>>> import numpy as np
>>> np.set_printoptions(precision=2, suppress=True, linewidth=160, sign=" ")
>>> tidy = lambda a: np.round(a, 2) + 0
>>> rng = np.random.default_rng(64)
>>> data = (rng.random((4, 4)) < 0.3) + np.eye(4)
>>> data /= data.sum(axis=1, keepdims=True)
>>> tidy(data)
array([[ 0.5 ,  0.  ,  0.5 ,  0.  ],
       [ 0.  ,  1.  ,  0.  ,  0.  ],
       [ 0.33,  0.33,  0.33,  0.  ],
       [ 0.  ,  0.5 ,  0.  ,  0.5 ]])
>>> def softmax(z):
...     e = np.exp(z - z.max(axis=-1, keepdims=True))
...     return e / e.sum(axis=-1, keepdims=True)
... 
>>> tidy(softmax(data).sum(axis=1))
array([ 1.,  1.,  1.,  1.])
>>> tidy(softmax(data[3]))
array([ 0.19,  0.31,  0.19,  0.31])
>>> tidy(softmax(10 * data[3]))
array([ 0. ,  0.5,  0. ,  0.5])
>>> scores = data @ data.T / np.sqrt(4)
>>> softmax(scores).round(6).argmax(axis=1)
array([ 0,  1,  0,  1])
>>> tidy(softmax(scores + np.triu(np.full(scores.shape, -np.inf), 1)))
array([[ 1.  ,  0.  ,  0.  ,  0.  ],
       [ 0.38,  0.62,  0.  ,  0.  ],
       [ 0.33,  0.33,  0.33,  0.  ],
       [ 0.21,  0.28,  0.23,  0.28]])
>>> tidy(softmax(scores)[3] @ data)
array([ 0.19,  0.49,  0.19,  0.14])
>>> U, sv, Vh = np.linalg.svd(data)
>>> np.argmax(sv[:-1] / (sv[1:] + 1e-6)) + 1
np.int64(3)
>>> tidy(sv)
array([ 1.2 ,  0.83,  0.44,  0.  ])
>>> Y = U[:, :3] @ np.diag(sv[:3]) @ Vh[:3]
>>> tidy(np.abs(data - Y).max())
np.float64(0.0)
>>> tidy(np.linalg.norm(data - Y) / np.linalg.norm(data))
np.float64(0.0)
>>> lab = rng.permutation(4)
>>> lab
array([ 2,  0,  1,  3])
>>> Y = data[lab][:, lab]
>>> tidy(np.linalg.det(Y)), tidy(np.linalg.det(data[lab]))
(np.float64(0.0), np.float64(0.0))
>>> np.allclose(Y, data)
False
>>> W1 = np.array([[0, -1], [0, -2], [1, 0], [-1, -1]])
>>> b = np.array([0, 3])
>>> H = np.maximum(data @ W1 + b, 0)
>>> (H > 0).mean(axis=0)
array([ 0.5,  1. ])
>>> tidy(H)
array([[ 0.5 ,  2.5 ],
       [ 0.  ,  1.  ],
       [ 0.33,  2.  ],
       [ 0.  ,  1.5 ]])
>>> (H > 0).astype(int)
array([[ 1,  1],
       [ 0,  1],
       [ 1,  1],
       [ 0,  1]])
>>> W2 = np.array([[-2, 0], [-2, 0]])
>>> tidy(H @ W2)
array([[-6.  ,  0.  ],
       [-2.  ,  0.  ],
       [-4.67,  0.  ],
       [-3.  ,  0.  ]])
>>> (H @ W2).round(6).argmax(axis=1)
array([ 1,  1,  1,  1])
>>> tidy(np.linalg.matrix_power(data, 100))
array([[ 0.,  1.,  0.,  0.],
       [ 0.,  1.,  0.,  0.],
       [ 0.,  1.,  0.,  0.],
       [ 0.,  1.,  0.,  0.]])
>>> tidy(np.linalg.matrix_power(data, 2))
array([[ 0.42,  0.17,  0.42,  0.  ],
       [ 0.  ,  1.  ,  0.  ,  0.  ],
       [ 0.28,  0.44,  0.28,  0.  ],
       [ 0.  ,  0.75,  0.  ,  0.25]])
>>> data @ np.ones(4)
array([ 1.,  1.,  1.,  1.])
>>> pr = np.eye(4)[3]
>>> for _ in range(3):
...     pr = pr @ data
...     print(pr.round(2))
... 
[ 0.   0.5  0.   0.5]
[ 0.    0.75  0.    0.25]
[ 0.    0.88  0.    0.12]
>>> E = np.loadtxt("w.csv", delimiter=",")
>>> E
array([[ 22.,  22., -17.,  22.,  10.,   0.],
       [ 22.,  22., -17.,  22.,  10.,   0.],
       [-17., -17.,  14., -17.,  -5.,   0.],
       [ 22.,  22., -17.,  22.,  10.,   0.],
       [ 10.,  10.,  -5.,  10.,  14.,   0.],
       [  0.,   0.,   0.,   0.,   0.,   0.]])
>>> U, sv, Vh = np.linalg.svd(E)
>>> np.argmax(sv[:-1] / (sv[1:] + 1e-6)) + 1
np.int64(3)
>>> tidy(sv)
array([ 83.85,  10.1 ,   0.06,   0.  ,   0.  ,   0.  ])
>>> Y = U[:, :3] @ np.diag(sv[:3]) @ Vh[:3]
>>> tidy(np.linalg.norm(E - Y) / np.linalg.norm(E))
np.float64(0.0)
>>> tidy(np.linalg.norm(E - Y, 2)), tidy(sv[3])
(np.float64(0.0), np.float64(0.0))
>>> np.linalg.matrix_rank(E, rtol=0.05)
np.int64(2)
>>> tidy(np.abs(E - Y).max())
np.float64(0.0)
>>> lab = rng.permutation(6)
>>> lab
array([ 3,  4,  2,  5,  0,  1])
>>> Y = E[lab][:, lab]
>>> np.trace(Y)
np.float64(94.0)
>>> tidy(np.sort(np.abs(np.linalg.eigvals(Y))))
array([  0.  ,   0.  ,   0.  ,   0.06,  10.1 ,  83.85])
>>> tidy(np.linalg.det(Y)), tidy(np.linalg.det(E[lab]))
(np.float64(0.0), np.float64(0.0))
>>> m1 = np.loadtxt("sample13.csv", delimiter=",")
>>> m1
array([[-5., -3.,  0.,  0.,  0.,  0.],
       [-5.,  0.,  0.,  0.,  0.,  0.],
       [ 3., -5.,  0.,  0.,  0.,  0.],
       [ 0.,  0., -5., -3.,  0.,  0.],
       [ 0.,  0., -5.,  0.,  0.,  0.],
       [ 0.,  0.,  3., -5.,  0.,  0.],
       [ 0.,  0.,  0.,  0., -5., -3.],
       [ 0.,  0.,  0.,  0., -5.,  0.],
       [ 0.,  0.,  0.,  0.,  3., -5.]])
>>> hat = m1 @ np.linalg.solve(m1.T @ m1, m1.T)
>>> tidy(np.diag(hat))
array([ 0.69,  0.42,  0.89,  0.69,  0.42,  0.89,  0.69,  0.42,  0.89])
>>> tidy(np.linalg.eigvalsh(hat))
array([ 0.,  0.,  0.,  1.,  1.,  1.,  1.,  1.,  1.])
>>> tidy(hat)
array([[ 0.69,  0.42,  0.19,  0.  ,  0.  ,  0.  ,  0.  ,  0.  ,  0.  ],
       [ 0.42,  0.42, -0.25,  0.  ,  0.  ,  0.  ,  0.  ,  0.  ,  0.  ],
       [ 0.19, -0.25,  0.89,  0.  ,  0.  ,  0.  ,  0.  ,  0.  ,  0.  ],
       [ 0.  ,  0.  ,  0.  ,  0.69,  0.42,  0.19,  0.  ,  0.  ,  0.  ],
       [ 0.  ,  0.  ,  0.  ,  0.42,  0.42, -0.25,  0.  ,  0.  ,  0.  ],
       [ 0.  ,  0.  ,  0.  ,  0.19, -0.25,  0.89,  0.  ,  0.  ,  0.  ],
       [ 0.  ,  0.  ,  0.  ,  0.  ,  0.  ,  0.  ,  0.69,  0.42,  0.19],
       [ 0.  ,  0.  ,  0.  ,  0.  ,  0.  ,  0.  ,  0.42,  0.42, -0.25],
       [ 0.  ,  0.  ,  0.  ,  0.  ,  0.  ,  0.  ,  0.19, -0.25,  0.89]])
>>> hat @ m1[:, 3]
array([ 0.,  0.,  0., -3.,  0., -5.,  0.,  0.,  0.])
>>> np.trace(hat)
np.float64(6.0)
>>> np.linalg.matrix_rank(np.eye(9) - hat)
np.int64(3)
>>> tidy(np.linalg.norm(hat, 2) / np.linalg.norm(hat))
np.float64(0.41)
>>> np.argsort(-np.linalg.norm(hat, axis=0).round(6), kind="stable")[:3]
array([ 2,  5,  8])
>>> np.linalg.cond(hat) > 100
np.True_
>>> np.linalg.matrix_rank(hat, rtol=0.1)
np.int64(6)
>>> J = np.load("layer18.npy")
>>> J
array([[  1,  -1,   1,  -1],
       [  1,   0,   0,   0],
       [  1,   1,   1,   1],
       [  1,   2,   4,   8],
       [  1,   3,   9,  27],
       [  1,   4,  16,  64],
       [  1,   5,  25, 125]])
>>> U, sv, Vh = np.linalg.svd(J)
>>> tidy(sv)
array([ 146.7 ,    5.8 ,    1.74,    1.27])
>>> Y = U[:, :1] @ np.diag(sv[:1]) @ Vh[:1]
>>> tidy(np.linalg.norm(J - Y, 2)), tidy(sv[1])
(np.float64(5.8), np.float64(5.8))
>>> Y = np.c_[J[:, :1] @ np.array([[-8]]), np.array([2, 2, 1, -2, 0, 1, 0])]
>>> Y
array([[-8,  2],
       [-8,  2],
       [-8,  1],
       [-8, -2],
       [-8,  0],
       [-8,  1],
       [-8,  0]])
>>> tidy(np.linalg.norm(Y - J @ np.linalg.lstsq(J, Y)[0], axis=0))
array([ 0.  ,  2.48])
>>> np.linalg.matrix_rank(np.c_[J, Y])
np.int64(5)
>>> tidy(np.linalg.lstsq(J, Y[:, 0])[0])
array([-8.,  0.,  0.,  0.])
>>> np.linalg.matrix_rank(Y)
np.int64(2)
>>> round(np.log10(np.linalg.cond(J)))
2
>>> arr = np.array([[2, 3, 3, 3, 3, 2, 3, 1],
...     [0, 1, 0, 0, 0, 3, 3, 2],
...     [0, 0, 2, 3, 1, 1, 3, 1],
...     [0, 0, 0, 2, 1, 0, 3, 2],
...     [0, 0, 0, 0, 0, 1, 2, 3],
...     [0, 0, 0, 0, 0, 0, 3, 0],
...     [0, 0, 0, 0, 0, 0, 1, 0],
...     [0, 0, 0, 0, 0, 0, 0, 2]])
>>> arr
array([[ 2,  3,  3,  3,  3,  2,  3,  1],
       [ 0,  1,  0,  0,  0,  3,  3,  2],
       [ 0,  0,  2,  3,  1,  1,  3,  1],
       [ 0,  0,  0,  2,  1,  0,  3,  2],
       [ 0,  0,  0,  0,  0,  1,  2,  3],
       [ 0,  0,  0,  0,  0,  0,  3,  0],
       [ 0,  0,  0,  0,  0,  0,  1,  0],
       [ 0,  0,  0,  0,  0,  0,  0,  2]])
>>> # triangular, det is the product of the diagonal
>>> f, g = arr[2], arr[0]
>>> f @ f
np.int64(25)
>>> pr = (f @ g) / (f @ f) * f
>>> tidy(pr)
array([ 0. ,  0. ,  2.4,  3.6,  1.2,  1.2,  3.6,  1.2])
>>> np.linalg.matrix_rank(np.outer(f, g))
np.int64(1)
>>> tidy(np.linalg.norm(f + g) ** 2 + np.linalg.norm(f - g) ** 2)
np.float64(158.0)
>>> tidy(g - pr)
array([ 2. ,  3. ,  0.6, -0.6,  1.8,  0.8, -0.6, -0.2])
>>> tidy((g - pr) @ f)
np.float64(0.0)
>>> U, sv, Vh = np.linalg.svd(arr)
>>> vecs = Vh[:(sv > 1e-8).sum()]
>>> x = arr[0] + -3 * arr[4] + rng.integers(2) * np.eye(8)[0]
>>> x
array([ 2.,  3.,  3.,  3.,  3., -1., -3., -8.])
>>> np.linalg.matrix_rank(np.vstack([arr, x]))
np.int64(7)
>>> tidy(np.linalg.norm(arr, 2))
np.float64(10.22)
>>> tidy(np.linalg.norm(arr, axis=1))
array([ 7.35,  4.8 ,  5.  ,  4.24,  3.74,  3.  ,  1.  ,  2.  ])
>>> tidy(np.linalg.norm(arr, axis=0))
array([ 2.  ,  3.16,  3.61,  4.69,  3.32,  3.87,  7.07,  4.8 ])
>>> tidy(np.linalg.norm(arr[5], 1)), tidy(np.linalg.norm(arr[5], np.inf))
(np.float64(3.0), np.float64(3.0))
>>> U, sv, Vh = np.linalg.svd(arr)
>>> np.argmax(sv[:-1] / (sv[1:] + 1e-6)) + 1
np.int64(7)
>>> Y = U[:, :7] @ np.diag(sv[:7]) @ Vh[:7]
>>> tidy(np.abs(arr - Y).max())
np.float64(0.0)
>>> tidy(Y)
array([[ 2.,  3.,  3.,  3.,  3.,  2.,  3.,  1.],
       [ 0.,  1.,  0.,  0.,  0.,  3.,  3.,  2.],
       [ 0.,  0.,  2.,  3.,  1.,  1.,  3.,  1.],
       [ 0.,  0.,  0.,  2.,  1.,  0.,  3.,  2.],
       [ 0.,  0.,  0.,  0.,  0.,  1.,  2.,  3.],
       [ 0.,  0.,  0.,  0.,  0.,  0.,  3.,  0.],
       [ 0.,  0.,  0.,  0.,  0.,  0.,  1.,  0.],
       [ 0.,  0.,  0.,  0.,  0.,  0.,  0.,  2.]])
>>> tidy(np.linalg.norm(arr - Y) / np.linalg.norm(arr))
np.float64(0.0)
>>> X = np.load("m.npy")
>>> X
array([[ 6, -1,  4,  0, -1,  2, -3,  0],
       [ 7,  0,  5,  1,  0,  3, -2,  1],
       [ 8,  1,  6,  2,  1,  4, -1,  2],
       [ 5, -2,  3, -1, -2,  1, -4, -1],
       [ 7,  0,  5,  1,  0,  3, -2,  1],
       [ 5, -2,  3, -1, -2,  1, -4, -1],
       [ 5, -2,  3, -1, -2,  1, -4, -1],
       [ 8,  1,  6,  2,  1,  4, -1,  2],
       [ 5, -2,  3, -1, -2,  1, -4, -1]])
>>> hat = np.triu(np.array([[-2, 3, 2, 3], [2, 3, 2, -3], [2, -1, 2, -2], [-3, 1, -2, 2]]), 1) + np.eye(4)
>>> Y = hat @ data @ np.linalg.inv(hat)
>>> tidy(np.trace(Y)), tidy(np.trace(data))
(np.float64(2.33), np.float64(2.33))
>>> tidy(np.poly(Y))
array([ 1.  , -2.33,  1.75, -0.42,  0.  ])
>>> tidy(Y)
array([[ 1.17,  1.67, -4.5 , -6.  ],
       [ 0.67, -1.83,  3.  , -3.  ],
       [ 0.33, -1.67,  3.  , -1.  ],
       [ 0.  ,  0.5 , -1.  ,  0.  ]])
>>> tidy(np.linalg.det(Y))
np.float64(0.0)
>>> np.linalg.matrix_rank(Y)
np.int64(3)
>>> tidy(np.linalg.norm(X, 2) / np.linalg.norm(X))
np.float64(0.94)
>>> np.argsort(-np.linalg.norm(X, axis=0).round(6), kind="stable")[:3]
array([ 0,  2,  6])
>>> [round(float(x), 2) for x in np.linalg.svd(X, compute_uv=False)[:3]]
[25.53, 9.55, 0.0]
>>> np.linalg.matrix_rank(X, rtol=0.1)
np.int64(2)
>>> r = np.linalg.matrix_rank(X)
>>> r
np.int64(2)
>>> null = np.linalg.svd(X)[2][r:].T
>>> [int(np.linalg.matrix_rank(X[:, :j + 1])) for j in range(8)]
[1, 2, 2, 2, 2, 2, 2, 2]
>>> np.allclose(X @ null, 0)
True
>>> X.reshape(2, -1)
array([[ 6, -1,  4,  0, -1,  2, -3,  0,  7,  0,  5,  1,  0,  3, -2,  1,  8,  1,  6,  2,  1,  4, -1,  2,  5, -2,  3, -1, -2,  1, -4, -1,  7,  0,  5,  1],
       [ 0,  3, -2,  1,  5, -2,  3, -1, -2,  1, -4, -1,  5, -2,  3, -1, -2,  1, -4, -1,  8,  1,  6,  2,  1,  4, -1,  2,  5, -2,  3, -1, -2,  1, -4, -1]])
>>> X.reshape(9, 9)
Traceback (most recent call last):
  File "<python-input-127>", line 1, in <module>
    X.reshape(9, 9)
    ~~~~~~~~~^^^^^^
ValueError: cannot reshape array of size 72 into shape (9,9)
>>> blk = X.reshape(9, 2, -1)
>>> np.swapaxes(blk, 1, 2)[1]
array([[ 7,  0],
       [ 0,  3],
       [ 5, -2],
       [ 1,  1]])
>>> blk.shape
(9, 2, 4)
>>> np.einsum("ihd,jhd->hij", blk, blk).shape
(2, 9, 9)
>>> f = np.array([0, 4, 3, 3, 6, 6, 9, 8, 8]) + 0.5
>>> F = np.outer(f, f) / (f @ f)
>>> tidy(F)
array([[ 0.  ,  0.01,  0.  ,  0.  ,  0.01,  0.01,  0.01,  0.01,  0.01],
       [ 0.01,  0.06,  0.04,  0.04,  0.08,  0.08,  0.12,  0.11,  0.11],
       [ 0.  ,  0.04,  0.03,  0.03,  0.06,  0.06,  0.09,  0.08,  0.08],
       [ 0.  ,  0.04,  0.03,  0.03,  0.06,  0.06,  0.09,  0.08,  0.08],
       [ 0.01,  0.08,  0.06,  0.06,  0.12,  0.12,  0.17,  0.15,  0.15],
       [ 0.01,  0.08,  0.06,  0.06,  0.12,  0.12,  0.17,  0.15,  0.15],
       [ 0.01,  0.12,  0.09,  0.09,  0.17,  0.17,  0.25,  0.22,  0.22],
       [ 0.01,  0.11,  0.08,  0.08,  0.15,  0.15,  0.22,  0.2 ,  0.2 ],
       [ 0.01,  0.11,  0.08,  0.08,  0.15,  0.15,  0.22,  0.2 ,  0.2 ]])
>>> [round(float(x), 2) for x in np.linalg.svd(F, compute_uv=False)[:3]]
[1.0, 0.0, 0.0]
>>> np.linalg.matrix_rank(F, rtol=0.1)
np.int64(1)
>>> np.argsort(-np.linalg.norm(F, axis=0).round(6), kind="stable")[:3]
array([ 6,  7,  8])
>>> tidy(np.linalg.norm(F, 2) / np.linalg.norm(F))
np.float64(1.0)
>>> np.linalg.cond(F) > 100
np.True_
>>> x = np.array([3, 0, 0, -3, -3, 0, 0, 2, -3])
>>> np.trace(F)
np.float64(1.0)
>>> tidy(F @ F @ x)
array([-0.05, -0.46, -0.36, -0.36, -0.66, -0.66, -0.96, -0.86, -0.86])
>>> tidy(F @ x)
array([-0.05, -0.46, -0.36, -0.36, -0.66, -0.66, -0.96, -0.86, -0.86])
>>> tidy((x - F @ x) @ (F @ x))
np.float64(0.0)
>>> tidy(np.linalg.eigvalsh(2 * F - np.eye(9)))
array([-1., -1., -1., -1., -1., -1., -1., -1.,  1.])
>>> A = np.load("case17.npy")
>>> A
array([[  5,   6,   7,   8,   9,  10,  11,  12],
       [ 13,  14,  15,  16,  17,  18,  19,  20],
       [ 21,  22,  23,  24,  25,  26,  27,  28],
       [ 29,  30,  31,  32,  33,  34,  35,  36],
       [ 37,  38,  39,  40,  41,  42,  43,  44],
       [ 45,  46,  47,  48,  49,  50,  51,  52],
       [ 53,  54,  55,  56,  57,  58,  59,  60],
       [ 61,  62,  63,  64,  65,  66,  67,  68],
       [ 69,  70,  71,  72,  73,  74,  75,  76]])
>>> r = np.linalg.matrix_rank(A)
>>> r
np.int64(2)
>>> null = np.linalg.svd(A)[2][r:].T
>>> [int(np.linalg.matrix_rank(np.delete(A, i, axis=0))) for i in range(9)]
[2, 2, 2, 2, 2, 2, 2, 2, 2]
